$ ipython --no-banner

In [1]: import numpy as np

In [2]: np.set_printoptions(precision=2, suppress=True, linewidth=100, floatmode="fixed")

In [3]: data = np.loadtxt("block11.csv", delimiter=",")

In [4]: print(data)
[[-3.00 -8.00  2.00  8.00  0.00 -1.00]
 [-1.00 -3.00 -8.00  2.00  8.00  0.00]
 [ 0.00 -1.00 -3.00 -8.00  2.00  8.00]
 [ 8.00  0.00 -1.00 -3.00 -8.00  2.00]
 [ 2.00  8.00  0.00 -1.00 -3.00 -8.00]
 [-8.00  2.00  8.00  0.00 -1.00 -3.00]]

In [5]: # null space of dimension 1

In [6]: print(data @ np.ones(6))
[-2.00 -2.00 -2.00 -2.00 -2.00 -2.00]

In [7]: print(np.round(np.fft.fft(data[0]), 2) + 0)
[ -2.00+0.00j -16.50+4.33j   8.50+7.79j   0.00+0.00j   8.50-7.79j -16.50-4.33j]

In [8]: print((data @ data)[0])
[  89.00   44.00   36.00  -80.00 -123.00   38.00]

In [9]: print(np.round(np.sort(np.abs(np.fft.fft(data[0]))), 2) + 0, np.round(np.sort(np.linalg.svd(data, compute_uv=False)), 2) + 0)
[ 0.00  2.00 11.53 11.53 17.06 17.06] [ 0.00  2.00 11.53 11.53 17.06 17.06]

In [10]: left, sig, Vh = np.linalg.svd(data)

In [11]: evecs = Vh[:(sig > 1e-8).sum()]

In [12]: rng = np.random.default_rng(677)

In [13]: x0 = data[3] + -2 * data[1] + rng.integers(2) * np.eye(6)[1]

In [14]: print(x0)
[ 10.00   6.00  15.00  -7.00 -24.00   2.00]

In [15]: print(evecs.T @ evecs)
[[ 0.83  0.17 -0.17  0.17 -0.17  0.17]
 [ 0.17  0.83  0.17 -0.17  0.17 -0.17]
 [-0.17  0.17  0.83  0.17 -0.17  0.17]
 [ 0.17 -0.17  0.17  0.83  0.17 -0.17]
 [-0.17  0.17 -0.17  0.17  0.83  0.17]
 [ 0.17 -0.17  0.17 -0.17  0.17  0.83]]

In [16]: r0 = np.array([-3, 3])

In [17]: print(np.correlate(data[2], data[3], "full"))
[  0.00  -2.00   2.00  11.00  78.00  27.00 -70.00 -50.00 -72.00  16.00  64.00]

In [18]: print(np.polyval(r0, data[2]))
[  3.00   6.00  12.00  27.00  -3.00 -21.00]

In [19]: print(np.cross(data[2, :3], data[3, :3]))
[  1.00 -24.00   8.00]

In [20]: r0, r1 = data[2], data[0]

In [21]: print(r0 @ r1)
-70.0

In [22]: pr = (r0 @ r1) / (r0 @ r0) * r0

In [23]: print(np.outer(r0, r1))
[[ -0.00  -0.00   0.00   0.00   0.00  -0.00]
 [  3.00   8.00  -2.00  -8.00  -0.00   1.00]
 [  9.00  24.00  -6.00 -24.00  -0.00   3.00]
 [ 24.00  64.00 -16.00 -64.00  -0.00   8.00]
 [ -6.00 -16.00   4.00  16.00   0.00  -2.00]
 [-24.00 -64.00  16.00  64.00   0.00  -8.00]]

In [24]: print(r1 - pr)
[-3.00 -8.49  0.52  4.06  0.99  2.94]

In [25]: print(round(float((r1 - pr) @ r0), 2))
0.0

In [26]: X = np.load("a.npy")

In [27]: print(X)
[[0 0 1 0 0]
 [0 1 0 0 0]
 [0 0 0 0 1]
 [0 0 0 1 0]
 [1 0 0 0 0]]

In [28]: # row-stochastic, so 1 is an eigenvalue

In [29]: left, sig, Vh = np.linalg.svd(data)

In [30]: print(np.argmax(sig[:-1] / (sig[1:] + 1e-6)) + 1)
5

In [31]: print(sig.round(2) + 0)
[17.06 17.06 11.53 11.53  2.00  0.00]

In [32]: B = left[:, :5] @ np.diag(sig[:5]) @ Vh[:5]

In [33]: print(round(np.linalg.norm(data - B) / np.linalg.norm(data), 2))
0.0

In [34]: print(np.linalg.matrix_rank(data, rtol=0.05))
5

In [35]: print(np.linalg.matrix_rank(B))
5

In [36]: x0 = np.array([-2, -5, -2, 4, -3])

In [37]: rhs = X @ x0

In [38]: print(rhs)
[-2 -5 -3  4 -2]

In [39]: print(np.linalg.solve(X, -1 * rhs))
[ 2.00  5.00  2.00 -4.00  3.00]

In [40]: print(np.linalg.solve(X, rhs))
[-2.00 -5.00 -2.00  4.00 -3.00]

In [41]: print(np.linalg.solve(X, rhs + X[:, 0]))
[-1.00 -5.00 -2.00  4.00 -3.00]

In [42]: print(np.linalg.solve(X, X[:, 4]))
[0.00 0.00 0.00 0.00 1.00]

In [43]: m1 = np.load("arr.npy")

In [44]: print(m1)
[[-1.98 -0.94 -0.15]
 [-2.11 -0.94 -0.05]
 [-2.03 -1.15 -0.10]
 [-1.95 -0.99 -0.12]
 [-2.13 -0.97  0.01]
 [-1.89 -0.86  0.04]
 [-1.90 -1.00  0.05]
 [-1.97 -1.01 -0.05]
 [-2.17 -0.95  0.12]
 [-1.97 -1.10  0.11]
 [-1.84 -1.18  0.04]
 [-1.95 -1.15  0.09]
 [-1.99 -1.11  0.13]
 [-2.06 -1.16  0.10]
 [-1.81 -0.93  0.15]
 [-1.84 -1.08 -0.05]
 [-1.95 -1.11 -0.02]
 [-2.07 -1.07  0.06]
 [ 1.92  1.86  2.12]
 [ 2.08  2.16  1.86]
 [ 2.07  2.09  1.93]
 [ 2.20  2.05  2.04]
 [ 2.09  2.11  1.87]
 [ 2.04  1.81  2.07]
 [ 1.85  2.09  2.01]
 [ 2.20  1.83  1.89]
 [ 1.96  2.14  2.05]
 [ 2.01  1.97  1.89]
 [ 1.89  1.99  2.14]
 [ 2.06  2.16  2.09]
 [ 1.93  2.14  1.79]
 [ 1.89  1.87  2.00]
 [ 2.06  2.04  1.99]
 [ 2.01  1.97  2.16]
 [ 2.02  2.00  2.09]
 [ 1.93  2.00  2.03]]

In [45]: x0 = np.array([0, -3, 1])

In [46]: h = np.maximum(m1 @ x0, 0)

In [47]: print(m1.T @ h)
[-111.65  -59.15    1.33]

In [48]: print(np.flatnonzero(h > 1e-9))
[ 0  1  2  3  4  5  6  7  8  9 10 11 12 13 14 15 16 17]

In [49]: B = np.c_[m1[:, :2] @ np.array([[-6, -5], [-7, 8]]), np.array([2, 4, 5, 0, 3, 4, 0, 3, 4, 5, 2, 0, 0, 3, 2, 3, 2, 5, 5, 2, 0, 1, 2, 0, 1, 1, 2, 5, 2, 3, 1, 2, 0, 0, 0, 2])]

In [50]: print(B)
[[ 18.46   2.38   2.00]
 [ 19.24   3.03   4.00]
 [ 20.23   0.95   5.00]
 [ 18.63   1.83   0.00]
 [ 19.57   2.89   3.00]
 [ 17.36   2.57   4.00]
 [ 18.40   1.50   0.00]
 [ 18.89   1.77   3.00]
 [ 19.67   3.25   4.00]
 [ 19.52   1.05   5.00]
 [ 19.30  -0.24   2.00]
 [ 19.75   0.55   0.00]
 [ 19.71   1.07   0.00]
 [ 20.48   1.02   3.00]
 [ 17.37   1.61   2.00]
 [ 18.60   0.56   3.00]
 [ 19.47   0.87   2.00]
 [ 19.91   1.79   5.00]
 [-24.54   5.28   5.00]
 [-27.60   6.88   2.00]
 [-27.05   6.37   0.00]
 [-27.55   5.40   1.00]
 [-27.31   6.43   2.00]
 [-24.91   4.28   0.00]
 [-25.73   7.47   1.00]
 [-26.01   3.64   1.00]
 [-26.74   7.32   2.00]
 [-25.85   5.71   5.00]
 [-25.27   6.47   2.00]
 [-27.48   6.98   3.00]
 [-26.56   7.47   1.00]
 [-24.43   5.51   2.00]
 [-26.64   6.02   0.00]
 [-25.85   5.71   0.00]
 [-26.12   5.90   0.00]
 [-25.58   6.35   2.00]]

In [51]: print(np.linalg.matrix_rank(B))
3

In [52]: print(np.round(np.linalg.norm(B - m1 @ np.linalg.lstsq(m1, B)[0], axis=0), 2) + 0)
[0.00 0.00 9.36]

In [53]: feats = np.loadtxt("m.csv", delimiter=",")

In [54]: print(feats)
[[ 3.00  4.00  5.00  6.00]
 [ 7.00  8.00  9.00 10.00]
 [11.00 12.00 13.00 14.00]
 [15.00 16.00 17.00 18.00]
 [19.00 20.00 21.00 22.00]]

In [55]: # rank 2

In [56]: r0 = np.array([3, 0, 5])

In [57]: print(np.cross(feats[0, :3], feats[3, :3]))
[-12.00  24.00 -12.00]

In [58]: print(np.convolve(feats[0], r0))
[ 9.00 12.00 30.00 38.00 25.00 30.00]

In [59]: print(np.polyval(r0, feats[0]))
[ 32.00  53.00  80.00 113.00]

In [60]: print(np.correlate(feats[0], feats[3], "full"))
[ 54.00 123.00 206.00 302.00 242.00 171.00  90.00]

In [61]: B = np.array([[4, 1, 2, 0, 4, 3, 3, 2],
    ...:     [0, 0, 3, 3, 2, 1, 1, 3],
    ...:     [0, 3, 0, 5, 0, 1, 2, 5],
    ...:     [3, 1, 4, 5, 1, 1, 0, 0]])

In [62]: K = B.T @ B

In [63]: print(K)
[[25  7 20 15 19 15 12  8]
 [ 7 11  6 20  5  7  9 17]
 [20  6 29 29 18 13  9 13]
 [15 20 29 59 11 13 13 34]
 [19  5 18 11 21 15 14 14]
 [15  7 13 13 15 12 12 14]
 [12  9  9 13 14 12 14 19]
 [ 8 17 13 34 14 14 19 38]]

In [64]: B = K / np.sqrt((K ** 2).mean(axis=1, keepdims=True))

In [65]: print(np.linalg.matrix_rank(B) == np.linalg.matrix_rank(K))
True

In [66]: print(B[6])
[0.92 0.69 0.69 0.99 1.07 0.92 1.07 1.45]

In [67]: print(np.allclose(K[:-1].T @ np.linalg.lstsq(K[:-1].T, K[-1])[0], K[-1]))
True

In [68]: print(np.abs(np.diag(np.linalg.qr(K)[1])) > 1e-9)
[ True  True  True  True False False False False]

In [69]: print(np.unique(K.round(6), axis=0).shape)
(8, 8)

In [70]: idx = rng.permutation(8)

In [71]: print(idx)
[1 6 7 0 3 4 2 5]

In [72]: B = K[idx][:, idx]

In [73]: print(np.round(np.sort(np.abs(np.linalg.eigvals(B))), 2) + 0)
[  0.00   0.00   0.00   0.00   7.17  25.17  39.69 136.98]

In [74]: print(np.allclose(B, K))
False

In [75]: print(np.round(np.linalg.det(B), 2), round(float(np.linalg.det(K[idx])), 2))
-0.0 -0.0

In [76]: print(np.trace(B))
209

In [77]: B = np.array([[2], [2], [0], [1], [2], [0], [1], [1]])

In [78]: F = np.block([[np.zeros((8, 8)), B], [B.T, np.zeros((1, 1))]])

In [79]: print(F)
[[0.00 0.00 0.00 0.00 0.00 0.00 0.00 0.00 2.00]
 [0.00 0.00 0.00 0.00 0.00 0.00 0.00 0.00 2.00]
 [0.00 0.00 0.00 0.00 0.00 0.00 0.00 0.00 0.00]
 [0.00 0.00 0.00 0.00 0.00 0.00 0.00 0.00 1.00]
 [0.00 0.00 0.00 0.00 0.00 0.00 0.00 0.00 2.00]
 [0.00 0.00 0.00 0.00 0.00 0.00 0.00 0.00 0.00]
 [0.00 0.00 0.00 0.00 0.00 0.00 0.00 0.00 1.00]
 [0.00 0.00 0.00 0.00 0.00 0.00 0.00 0.00 1.00]
 [2.00 2.00 0.00 1.00 2.00 0.00 1.00 1.00 0.00]]

In [80]: # rows 0 and 1 are equal

In [81]: W = np.array([[-3, 1, 1, -1, -3, -1],
    ...:     [-1, 1, 2, 0, -1, -3],
    ...:     [-2, 3, -3, -2, 2, -2],
    ...:     [0, 1, -3, -3, 0, 1],
    ...:     [0, 2, 3, -2, -2, -1],
    ...:     [0, -3, -3, 0, 3, -1],
    ...:     [0, -3, 3, 1, -1, -2],
    ...:     [2, -1, -3, 1, -2, 0],
    ...:     [0, 2, 0, 1, 3, 2]])

In [82]: beta = np.array([4, 0, 2, 4, 1, 2])

In [83]: hid = np.maximum(F @ W + beta, 0)

In [84]: print(np.linalg.matrix_rank(hid))
3

In [85]: print(hid)
[[ 4.00  4.00  2.00  6.00  7.00  6.00]
 [ 4.00  4.00  2.00  6.00  7.00  6.00]
 [ 4.00  0.00  2.00  4.00  1.00  2.00]
 [ 4.00  2.00  2.00  5.00  4.00  4.00]
 [ 4.00  4.00  2.00  6.00  7.00  6.00]
 [ 4.00  0.00  2.00  4.00  1.00  2.00]
 [ 4.00  2.00  2.00  5.00  4.00  4.00]
 [ 4.00  2.00  2.00  5.00  4.00  4.00]
 [ 0.00  5.00 11.00  0.00  0.00  0.00]]

In [86]: print((hid > 0).mean(axis=0))
[0.89 0.78 1.00 0.89 0.89 0.89]

In [87]: C = np.array([[0, -1, 1],
    ...:     [0, 3, 3],
    ...:     [-3, 2, 3],
    ...:     [1, 3, 1],
    ...:     [-3, 3, -3],
    ...:     [1, 2, -3]])

In [88]: print(W @ C)
[[  4  -6  14]
 [ -6  -1  20]
 [ -1   1  -4]
 [  7 -10 -12]
 [ -6  -2  22]
 [ -1  -8 -24]
 [ -7  -7  10]
 [ 16 -14  -3]
 [ -6  22  -8]]

In [89]: print(hid @ C)
[[-15.00  63.00 -11.00]
 [-15.00  63.00 -11.00]
 [ -3.00  19.00   5.00]
 [ -9.00  41.00  -3.00]
 [-15.00  63.00 -11.00]
 [ -3.00  19.00   5.00]
 [ -9.00  41.00  -3.00]
 [ -9.00  41.00  -3.00]
 [-33.00  37.00  48.00]]
